>>> import numpy as np
>>> np.set_printoptions(precision=2, suppress=True, linewidth=100)
>>> rd = lambda a: np.round(a, 2) + 0
>>> out = np.array([[1, 0, 0, 1, 0, 2, 2],
...     [1, 2, 1, 1, 2, 1, 0],
...     [2, 2, 0, 1, 0, 2, 1],
...     [1, 1, 0, 0, 2, 2, 2],
...     [1, 1, 1, 0, 2, 0, 1],
...     [2, 2, 2, 1, 1, 2, 2],
...     [1, 1, 1, 0, 0, 2, 0]])
>>> A = out - out.T
>>> A
array([[ 0, -1, -2,  0, -1,  0,  1],
       [ 1,  0, -1,  0,  1, -1, -1],
       [ 2,  1,  0,  1, -1,  0,  0],
       [ 0,  0, -1,  0,  2,  1,  2],
       [ 1, -1,  1, -2,  0, -1,  1],
       [ 0,  1,  0, -1,  1,  0,  0],
       [-1,  1,  0, -2, -1,  0,  0]])
>>> U, sigma, vt = np.linalg.svd(A)
>>> np.argmax(sigma[:-1] / (sigma[1:] + 1e-6)) + 1
np.int64(6)
>>> rd(sigma)
array([3.47, 3.47, 2.76, 2.76, 2.08, 2.08, 0.  ])
>>> out = U[:, :6] @ np.diag(sigma[:6]) @ vt[:6]
>>> np.linalg.matrix_rank(A, rtol=0.05)
np.int64(6)
>>> rd(np.linalg.norm(A - out) / np.linalg.norm(A))
np.float64(0.0)
>>> rd(np.abs(A - out).max())
np.float64(0.0)
>>> rd(np.linalg.norm(A - out, 2)), rd(sigma[6])
(np.float64(0.0), np.float64(0.0))
>>> np.linalg.matrix_rank(out)
np.int64(6)
>>> np.argsort(-np.linalg.norm(A, axis=0).round(6), kind="stable")[:3]
array([3, 4, 0])
>>> rd(np.linalg.norm(A, 2) / np.linalg.norm(A))
np.float64(0.5)
>>> print(np.linalg.matrix_rank(A, rtol=0.1))
6
>>> J = np.load("mat.npy")
>>> J
array([[ 1, -1,  1, -1],
       [ 1,  0,  0,  0],
       [ 1,  1,  1,  1],
       [ 1,  2,  4,  8],
       [ 1,  3,  9, 27],
       [ 1,  4, 16, 64]])
>>> f = np.array([1, 1, 3])
>>> np.convolve(J[2], f)
array([1, 2, 5, 5, 4, 3])
>>> np.array([np.convolve(row, f, "same") for row in J])
array([[  0,   3,  -3,   2],
       [  1,   3,   0,   0],
       [  2,   5,   5,   4],
       [  3,   9,  18,  20],
       [  4,  15,  45,  54],
       [  5,  23,  92, 112]])
>>> out = np.c_[J[:, :1] @ np.array([[-2]]), np.array([-1, 1, -2, -2, 2, 1])]
>>> out
array([[-2, -1],
       [-2,  1],
       [-2, -2],
       [-2, -2],
       [-2,  2],
       [-2,  1]])
>>> rd(np.linalg.norm(out - J @ np.linalg.lstsq(J, out)[0], axis=0))
array([0.  , 3.22])
>>> np.linalg.matrix_rank(out)
np.int64(2)
>>> print(rd(np.linalg.lstsq(J, out[:, 0])[0]))
[-2.  0.  0.  0.]
>>> print(rd(np.linalg.norm(np.linalg.qr(J)[0].T @ out, axis=0) ** 2 / ((out ** 2).sum(axis=0) + 1e-12)))
[1.   0.31]
